% ipython --no-banner

In [1]: import numpy as np

In [2]: np.set_printoptions(precision=2, suppress=True, linewidth=120)

In [3]: J = np.load("x.npy")

In [4]: J
Out[4]: 
array([[ 15., -14.,   7.,   0.],
       [ 14., -17.,   8.,   3.],
       [ 14., -22.,  10.,   6.],
       [ 14., -22.,   2.,  14.]])

In [5]: J.ravel(order="F")
Out[5]: array([ 15.,  14.,  14.,  14., -14., -17., -22., -22.,   7.,   8.,  10.,   2.,   0.,   3.,   6.,  14.])

In [6]: T = J.reshape(4, 2, -1)

In [7]: np.einsum("ihd,ihd->ih", T, T)
Out[7]: 
array([[421.,  49.],
       [485.,  73.],
       [680., 136.],
       [680., 200.]])

In [8]: np.einsum("ihd,jhd->hij", T, T).shape
Out[8]: (2, 4, 4)

In [9]: print(T.sum(axis=1))
[[ 22. -14.]
 [ 22. -14.]
 [ 24. -16.]
 [ 16.  -8.]]

In [10]: T[:, 0]
Out[10]: 
array([[ 15., -14.],
       [ 14., -17.],
       [ 14., -22.],
       [ 14., -22.]])

In [11]: print(T.transpose(1, 0, 2))
[[[ 15. -14.]
  [ 14. -17.]
  [ 14. -22.]
  [ 14. -22.]]

 [[  7.   0.]
  [  8.   3.]
  [ 10.   6.]
  [  2.  14.]]]

In [12]: F = np.array([[6.1, 3.0, 2.0, 5.0, 1.0, 1.0, 3.0],
    ...:     [0.0, 6.1, 8.0, 5.0, 2.0, 4.0, 3.0],
    ...:     [5.0, 3.0, 6.1, 1.0, 7.0, 4.0, 9.0],
    ...:     [2.0, 7.0, 1.0, 5.1, 8.0, 4.0, 3.0],
    ...:     [6.0, 6.0, 3.0, 3.0, 0.1, 5.0, 1.0],
    ...:     [7.0, 9.0, 3.0, 0.0, 1.0, 1.1, 6.0],
    ...:     [6.0, 3.0, 2.0, 5.0, 1.0, 1.0, 3.1]])

In [13]: (F + F.T) / 2
Out[13]: 
array([[6.1, 1.5, 3.5, 3.5, 3.5, 4. , 4.5],
       [1.5, 6.1, 5.5, 6. , 4. , 6.5, 3. ],
       [3.5, 5.5, 6.1, 1. , 5. , 3.5, 5.5],
       [3.5, 6. , 1. , 5.1, 5.5, 2. , 4. ],
       [3.5, 4. , 5. , 5.5, 0.1, 3. , 1. ],
       [4. , 6.5, 3.5, 2. , 3. , 1.1, 3.5],
       [4.5, 3. , 5.5, 4. , 1. , 3.5, 3.1]])

In [14]: round(float(np.linalg.det(F)), 2)
Out[14]: -18682.74

In [15]: assert F == F.T
---------------------------------------------------------------------------
ValueError                                Traceback (most recent call last)
Cell In[15], line 1
----> 1 assert F == F.T

ValueError: The truth value of an array with more than one element is ambiguous. Use a.any() or a.all()

In [16]: F.inv()
---------------------------------------------------------------------------
AttributeError                            Traceback (most recent call last)
Cell In[16], line 1
----> 1 F.inv()

AttributeError: 'numpy.ndarray' object has no attribute 'inv'

In [17]: round(np.abs(np.linalg.eigvals(F)).max(), 2)
Out[17]: np.float64(26.67)

In [18]: rng = np.random.default_rng(3390)

In [19]: labels = rng.permutation(7)

In [20]: print(labels)
[5 1 0 3 2 6 4]

In [21]: A2 = F[labels][:, labels]

In [22]: np.sort(np.abs(np.linalg.eigvals(A2)))
Out[22]: array([ 0.1 ,  5.22,  5.49,  5.49,  6.67,  6.67, 26.67])

In [23]: np.allclose(A2, F)
Out[23]: False

In [24]: vec = np.array([2, -2, 2, 2, 1, 0, 2])

In [25]: target = F @ vec

In [26]: print(target)
[27.2 21.8 43.2 16.2 14.1 15.  27.2]

In [27]: np.round(np.linalg.solve(F, -1 * target), 2) + 0
Out[27]: array([-2.,  2., -2., -2., -1.,  0., -2.])

In [28]: np.round(np.linalg.solve(F, target + F[:, 4]), 2) + 0
Out[28]: array([ 2., -2.,  2.,  2.,  2.,  0.,  2.])

In [29]: np.round(np.linalg.solve(F, F[:, 6]), 2) + 0
Out[29]: array([0., 0., 0., 0., 0., 0., 1.])

In [30]: vec = np.array([1, 1, 1, 1, 1, 1, -2])

In [31]: a = np.maximum(F @ vec, 0)

In [32]: print(F * (a > 1e-9)[:, None])
[[6.1 3.  2.  5.  1.  1.  3. ]
 [0.  6.1 8.  5.  2.  4.  3. ]
 [5.  3.  6.1 1.  7.  4.  9. ]
 [2.  7.  1.  5.1 8.  4.  3. ]
 [6.  6.  3.  3.  0.1 5.  1. ]
 [7.  9.  3.  0.  1.  1.1 6. ]
 [6.  3.  2.  5.  1.  1.  3.1]]

In [33]: O, vecs = np.linalg.qr(F[:, :5])[0], np.linalg.qr(F[:, 5:])[0]

In [34]: sig = np.linalg.svd(O.T @ vecs, compute_uv=False)

In [35]: print(np.degrees(np.arccos(sig.clip(0, 1))))
[ 0.35 51.25]

In [36]: (sig > 0.9).sum()
Out[36]: np.int64(1)

In [37]: X = np.loadtxt("w.csv", delimiter=",")

In [38]: X
Out[38]: 
array([[ -0.01,   2.  ,   1.63,   0.11],
       [  2.05,   1.23,  -6.53,  -0.08],
       [ -1.16,  -1.51,   3.68,  -0.13],
       [ -1.38,   1.87,   0.05,  -0.54],
       [  0.9 ,  -1.08,  -1.9 ,   1.36],
       [  0.12,  -1.96, -14.02,   0.37],
       [  1.55,  -3.9 ,   1.66,  -0.33],
       [  1.17,  -1.94,  -7.97,   0.01],
       [  2.35,   1.16,  11.71,  -1.43],
       [  1.42,  -0.28,   6.64,   1.41],
       [  1.18,  -0.09,   5.37,  -0.39],
       [ -0.87,   3.44,  -3.31,  -0.6 ],
       [ -1.13,  -2.87,   1.6 ,  -1.21],
       [ -0.12,   2.18,   4.99,   0.26],
       [  0.17,  -1.14,  -8.19,  -0.04],
       [  0.21,  -1.59,   1.9 ,  -0.42],
       [ -0.34,  -0.39,  -8.22,  -0.37],
       [ -1.04,  -5.32,  -0.58,   0.84],
       [  1.2 ,   0.72,  -3.48,   0.  ],
       [ -2.92,  -2.67,  -2.23,  -0.15],
       [ -0.13,   1.72,  -4.43,   0.24],
       [ -1.59,   4.06,  -0.32,  -0.49],
       [ -0.54,  -0.4 ,   3.98,  -0.08],
       [  0.4 ,   5.29,   4.07,   0.01],
       [ -0.12,  -4.92,   8.34,   0.81],
       [ -0.75,  -3.92,  -1.86,  -0.89],
       [  0.19,  -0.13,  -8.7 ,   0.59],
       [ -0.78,  -1.8 ,  -2.96,   0.1 ],
       [  1.35,   1.55,  -7.01,  -0.2 ],
       [ -0.81,   3.64,  -1.61,  -0.49],
       [ -2.02,   1.73,  -5.78,   0.24],
       [  0.83,   1.48,  -0.04,   0.35]])

In [39]: U, sig = np.linalg.svd(X)
---------------------------------------------------------------------------
ValueError                                Traceback (most recent call last)
Cell In[39], line 1
----> 1 U, sig = np.linalg.svd(X)

ValueError: too many values to unpack (expected 2)

In [40]: U, sig, Vh = np.linalg.svd(X, full_matrices=False)

In [41]: sig
Out[41]: array([32.02, 14.6 ,  6.72,  3.37])

In [42]: (sig > 1e-8).sum()
Out[42]: np.int64(4)

In [43]: np.cumsum(sig ** 2) / np.sum(sig ** 2)
Out[43]: array([0.79, 0.96, 0.99, 1.  ])

In [44]: print(np.abs(Vh[0]))
[0.03 0.01 1.   0.01]

In [45]: np.round(Vh @ Vh.T, 2) + 0
Out[45]: 
array([[1., 0., 0., 0.],
       [0., 1., 0., 0.],
       [0., 0., 1., 0.],
       [0., 0., 0., 1.]])

In [46]: np.round(U.T @ X @ Vh.T, 2) + 0
Out[46]: 
array([[32.02,  0.  ,  0.  ,  0.  ],
       [ 0.  , 14.6 ,  0.  ,  0.  ],
       [ 0.  ,  0.  ,  6.72,  0.  ],
       [ 0.  ,  0.  ,  0.  ,  3.37]])

In [47]: np.allclose(U * sig @ Vh, X)
Out[47]: True

In [48]: labels = X[:, 3] > np.median(X[:, 3])

In [49]: u = X[labels].mean(axis=0) - X[~labels].mean(axis=0)

In [50]: np.argsort(-np.abs(u).round(6), kind="stable")
Out[50]: array([2, 3, 0, 1])

In [51]: round((((X - X.mean(axis=0)) @ u > 0) == labels).mean(), 2)
Out[51]: np.float64(0.62)

In [52]: ((X - X.mean(axis=0)) @ u > 0).astype(int)
Out[52]: array([0, 1, 0, 0, 1, 1, 0, 1, 0, 0, 0, 1, 0, 0, 1, 0, 1, 1, 1, 1, 1, 0, 0, 0, 0, 1, 1, 1, 1, 0, 1, 0])

In [53]: u
Out[53]: array([ 0.31, -0.19, -1.95,  0.9 ])
